$ ipython --no-banner

In [1]: import numpy as np

In [2]: np.set_printoptions(suppress=True, linewidth=140)

In [3]: rnd = lambda a: np.round(a, 1) + 0

In [4]: W0 = np.load("run2.npy")

In [5]: W0
Out[5]: 
array([[-2,  3,  0,  0],
       [ 0,  2,  0,  0],
       [ 0,  0, -2,  3],
       [ 0,  0,  0,  2]])

In [6]: # 2 groups of indices that never mix

In [7]: np.linalg.matrix_power(W0 - np.diag(np.diag(W0)), 4)
Out[7]: 
array([[0, 0, 0, 0],
       [0, 0, 0, 0],
       [0, 0, 0, 0],
       [0, 0, 0, 0]])

In [8]: rnd(np.sort(np.linalg.eigvals(W0)))
Out[8]: array([-2., -2.,  2.,  2.])

In [9]: np.prod(np.diag(W0)), rnd(np.linalg.det(W0))
Out[9]: (np.int64(16), np.float64(16.0))

In [10]: np.linalg.matrix_rank(W0 - W0[0, 0] * np.eye(4))
Out[10]: np.int64(2)

In [11]: W0 @ W0
Out[11]: 
array([[4, 0, 0, 0],
       [0, 4, 0, 0],
       [0, 0, 4, 0],
       [0, 0, 0, 4]])

In [12]: u = np.array([3, 3, 4, 3])

In [13]: other = W0 + np.outer(u, np.eye(4)[3])

In [14]: np.linalg.matrix_rank(other - W0)
Out[14]: np.int64(1)

In [15]: np.linalg.matrix_rank(np.linalg.inv(other) - np.linalg.inv(W0), tol=1e-8)
Out[15]: np.int64(1)

In [16]: rnd(np.linalg.det(other) / np.linalg.det(W0)), rnd(1 + np.linalg.solve(W0, u)[3])
Out[16]: (np.float64(2.5), np.float64(2.5))

In [17]: data = np.load("mat.npy")

In [18]: data
Out[18]: 
array([[ 0.8,  0.4,  0.7],
       [ 1.7,  0.9,  2. ],
       [ 1.7,  0.5,  1.3],
       [-2.4, -0.8, -2.2],
       [ 0.2,  0.2,  0.8],
       [-2.9, -1.1, -2.6],
       [ 1.5,  0.8,  2.1],
       [-0.8, -0.3, -0.9],
       [ 0.6,  0.9,  0.8],
       [-2. , -0.7, -2.4],
       [ 0.5,  0.3,  0.8],
       [ 4.2,  1.3,  3.7],
       [ 0.8,  0.1,  0.7],
       [-3.4, -1.6, -3.5],
       [ 0.8,  0.1,  0.9],
       [-1.6, -0.7, -1.1],
       [ 4.7,  2.8,  4.6],
       [ 3. ,  1.8,  3.4],
       [ 1. ,  0.7,  0.8],
       [-1.1, -0.8, -0.7],
       [ 0. ,  0. , -0.5],
       [ 2.6,  1.5,  2.6],
       [-1.9, -0.8, -2.1],
       [ 5.9,  3. ,  5.6],
       [-1.2, -0.6, -0.7]])

In [19]: x = np.array([7, -3, 9])

In [20]: rnd(data @ np.ones(3))
Out[20]: 
array([ 1.9,  4.6,  3.5, -5.4,  1.2, -6.6,  4.4, -2. ,  2.3, -5.1,  1.6,  9.2,  1.6, -8.5,  1.8, -3.4, 12.1,  8.2,  2.5, -2.6, -0.5,  6.7,
       -4.8, 14.5, -2.5])

In [21]: data @ np.eye(3)[1]
Out[21]: 
array([ 0.4,  0.9,  0.5, -0.8,  0.2, -1.1,  0.8, -0.3,  0.9, -0.7,  0.3,  1.3,  0.1, -1.6,  0.1, -0.7,  2.8,  1.8,  0.7, -0.8,  0. ,  1.5,
       -0.8,  3. , -0.6])

In [22]: np.linalg.norm(data @ x) <= np.linalg.norm(data, 2) * np.linalg.norm(x) + 1e-9
Out[22]: np.True_

In [23]: (data @ x).argmax()
Out[23]: np.int64(23)
